$ python -q
>>> import numpy as np
>>> np.set_printoptions(precision=2, suppress=True, linewidth=120)
>>> m1 = np.load("mat.npy")
>>> m1
array([[1, 0, 0, 0, 0, 0, 0, 0, 0, 0],
       [7, 1, 0, 0, 0, 0, 0, 0, 0, 0],
       [0, 8, 1, 0, 0, 0, 0, 0, 0, 0],
       [8, 1, 4, 1, 0, 0, 0, 0, 0, 0],
       [5, 0, 5, 2, 1, 0, 0, 0, 0, 0],
       [2, 3, 9, 3, 9, 1, 0, 0, 0, 0],
       [3, 9, 7, 0, 4, 6, 1, 0, 0, 0],
       [1, 4, 5, 6, 3, 7, 9, 1, 0, 0],
       [2, 7, 0, 4, 4, 2, 5, 8, 1, 0],
       [8, 9, 5, 0, 2, 1, 4, 7, 7, 1]])
>>> # triangular
>>> Y = m1 / np.linalg.norm(m1, axis=1, keepdims=True)
>>> C2 = Y @ Y.T
>>> np.round(np.degrees(np.arccos(np.clip(C2[6, 8], -1, 1))), 2)
np.float64(56.62)
>>> np.argwhere(np.triu(np.abs(C2) > 0.95, 1))
array([[0, 1]])
>>> (np.abs(C2) > 0.9).astype(int)
array([[1, 1, 0, 0, 0, 0, 0, 0, 0, 0],
       [1, 1, 0, 0, 0, 0, 0, 0, 0, 0],
       [0, 0, 1, 0, 0, 0, 0, 0, 0, 0],
       [0, 0, 0, 1, 1, 0, 0, 0, 0, 0],
       [0, 0, 0, 1, 1, 0, 0, 0, 0, 0],
       [0, 0, 0, 0, 0, 1, 0, 0, 0, 0],
       [0, 0, 0, 0, 0, 0, 1, 0, 0, 0],
       [0, 0, 0, 0, 0, 0, 0, 1, 0, 0],
       [0, 0, 0, 0, 0, 0, 0, 0, 1, 0],
       [0, 0, 0, 0, 0, 0, 0, 0, 0, 1]])
>>> (C2 - 2 * np.eye(10)).round(6).argmax(axis=1)
array([1, 0, 6, 4, 3, 6, 5, 8, 9, 8])
>>> print(np.sort(np.linalg.eigvals(m1)))
[1. 1. 1. 1. 1. 1. 1. 1. 1. 1.]
>>> x0 = np.array([3, 0, 1, 3, 3, 2, 1, 1, 1, 2])
>>> m1 @ x0
array([ 3, 21,  1, 31, 29, 53, 41, 59, 48, 57])
>>> (m1 @ x0).argmax()
np.int64(7)
>>> m1 @ (2 * x0)
array([  6,  42,   2,  62,  58, 106,  82, 118,  96, 114])
>>> print(m1 @ np.ones(10))
[ 1.  8.  9. 14. 13. 27. 30. 36. 33. 44.]
>>> Uu, s, Vh = np.linalg.svd(m1)
>>> print(np.argmax(s[:-1] / (s[1:] + 1e-6)) + 1)
9
>>> Y = Uu[:, :9] @ np.diag(s[:9]) @ Vh[:9]
>>> np.round(np.linalg.norm(m1 - Y, 2), 2), np.round(s[9], 2)
(np.float64(0.0), np.float64(0.0))
>>> print(np.linalg.matrix_rank(Y))
9
>>> print(np.round(np.abs(m1 - Y).max(), 2))
0.0
>>> round(float(np.abs(np.linalg.eigvals(m1)).max()), 2)
1.0
>>> m1.inv()
Traceback (most recent call last):
  File "<python-input-24>", line 1, in <module>
    m1.inv()
    ^^^^^^
AttributeError: 'numpy.ndarray' object has no attribute 'inv'
>>> np.linalg.matrix_power(m1, 2)
array([[  1,   0,   0,   0,   0,   0,   0,   0,   0,   0],
       [ 14,   1,   0,   0,   0,   0,   0,   0,   0,   0],
       [ 56,  16,   1,   0,   0,   0,   0,   0,   0,   0],
       [ 23,  34,   8,   1,   0,   0,   0,   0,   0,   0],
       [ 26,  42,  18,   4,   1,   0,   0,   0,   0,   0],
       [ 94,  81,  75,  24,  18,   1,   0,   0,   0,   0],
       [101,  92,  88,  26,  62,  12,   1,   0,   0,   0],
       [134, 156, 175,  39, 105,  68,  18,   1,   0,   0],
       [132, 101, 129,  70,  70,  90,  82,  16,   1,   0],
       [124, 174,  92,  77,  78,  89, 106,  70,  14,   1]])
>>> print(np.sort(np.abs(np.linalg.eigvals(m1))))
[1. 1. 1. 1. 1. 1. 1. 1. 1. 1.]
>>> (m1 - m1.T) / 2
array([[ 0. , -3.5,  0. , -4. , -2.5, -1. , -1.5, -0.5, -1. , -4. ],
       [ 3.5,  0. , -4. , -0.5,  0. , -1.5, -4.5, -2. , -3.5, -4.5],
       [ 0. ,  4. ,  0. , -2. , -2.5, -4.5, -3.5, -2.5,  0. , -2.5],
       [ 4. ,  0.5,  2. ,  0. , -1. , -1.5,  0. , -3. , -2. ,  0. ],
       [ 2.5,  0. ,  2.5,  1. ,  0. , -4.5, -2. , -1.5, -2. , -1. ],
       [ 1. ,  1.5,  4.5,  1.5,  4.5,  0. , -3. , -3.5, -1. , -0.5],
       [ 1.5,  4.5,  3.5,  0. ,  2. ,  3. ,  0. , -4.5, -2.5, -2. ],
       [ 0.5,  2. ,  2.5,  3. ,  1.5,  3.5,  4.5,  0. , -4. , -3.5],
       [ 1. ,  3.5,  0. ,  2. ,  2. ,  1. ,  2.5,  4. ,  0. , -3.5],
       [ 4. ,  4.5,  2.5,  0. ,  1. ,  0.5,  2. ,  3.5,  3.5,  0. ]])
>>> m1 @ m1
array([[  1,   0,   0,   0,   0,   0,   0,   0,   0,   0],
       [ 14,   1,   0,   0,   0,   0,   0,   0,   0,   0],
       [ 56,  16,   1,   0,   0,   0,   0,   0,   0,   0],
       [ 23,  34,   8,   1,   0,   0,   0,   0,   0,   0],
       [ 26,  42,  18,   4,   1,   0,   0,   0,   0,   0],
       [ 94,  81,  75,  24,  18,   1,   0,   0,   0,   0],
       [101,  92,  88,  26,  62,  12,   1,   0,   0,   0],
       [134, 156, 175,  39, 105,  68,  18,   1,   0,   0],
       [132, 101, 129,  70,  70,  90,  82,  16,   1,   0],
       [124, 174,  92,  77,  78,  89, 106,  70,  14,   1]])
